In [1]: import numpy as np

In [2]: import numpy.linalg as la

In [3]: np.set_printoptions(precision=3, suppress=True, linewidth=120)

In [4]: m1 = np.load("w.npy")

In [5]: m1
Out[5]: 
array([[ 6., 18., 16.],
       [18., 83., 72.],
       [16., 72., 66.]])

In [6]: # symmetric, so the eigenvalues are real

In [7]: evals, V = la.eigh(m1)

In [8]: round(float(evals.sum()), 3), np.trace(m1)
Out[8]: (155.0, np.float64(155.0))

In [9]: V @ np.diag(evals) @ V.T
Out[9]: 
array([[ 6., 18., 16.],
       [18., 83., 72.],
       [16., 72., 66.]])

In [10]: la.eigvalsh(m1 + -1 * np.eye(3))
Out[10]: array([  1.,   1., 150.])

In [11]: np.round(V.T @ m1 @ V, 3) + 0
Out[11]: 
array([[  2.,   0.,   0.],
       [  0.,   2.,   0.],
       [  0.,   0., 151.]])

In [12]: np.unique(evals.round(6) + 0, return_counts=True)[1]
Out[12]: array([2, 1])

In [13]: np.round(V.T @ V, 3) + 0
Out[13]: 
array([[1., 0., 0.],
       [0., 1., 0.],
       [0., 0., 1.]])

In [14]: np.abs(V[:, -1]).round(6).argmax()
Out[14]: np.int64(1)

In [15]: (evals > 1e-8).sum(), (evals < -1e-8).sum()
Out[15]: (np.int64(3), np.int64(0))

In [16]: np.abs(V[:, -1])
Out[16]: array([0.164, 0.737, 0.655])

In [17]: u, g = m1[2], m1[1]

In [18]: u @ g
Out[18]: np.float64(11016.0)

In [19]: pr = (u @ g) / (u @ u) * u

In [20]: round(float((g - pr) @ u), 3)
Out[20]: 0.0

In [21]: round(float(la.norm(u + g) ** 2 + la.norm(u - g) ** 2), 3)
Out[21]: 44386.0

In [22]: la.matrix_rank(np.outer(u, g))
Out[22]: np.int64(1)

In [23]: proj = np.triu(np.array([[3, 2, 3], [0, 3, 1], [2, 1, 2]]), 1) + np.eye(3)

In [24]: other = proj @ m1 @ la.inv(proj)

In [25]: round(float(la.det(other)), 3)
Out[25]: 604.0

In [26]: np.trace(other), np.trace(m1)
Out[26]: (np.float64(155.0), np.float64(155.0))

In [27]: np.poly(other)
Out[27]: array([   1., -155.,  608., -604.])

In [28]: other
Out[28]: 
array([[  90.,  220., -132.],
       [  34.,   87.,  -51.],
       [  16.,   40.,  -22.]])
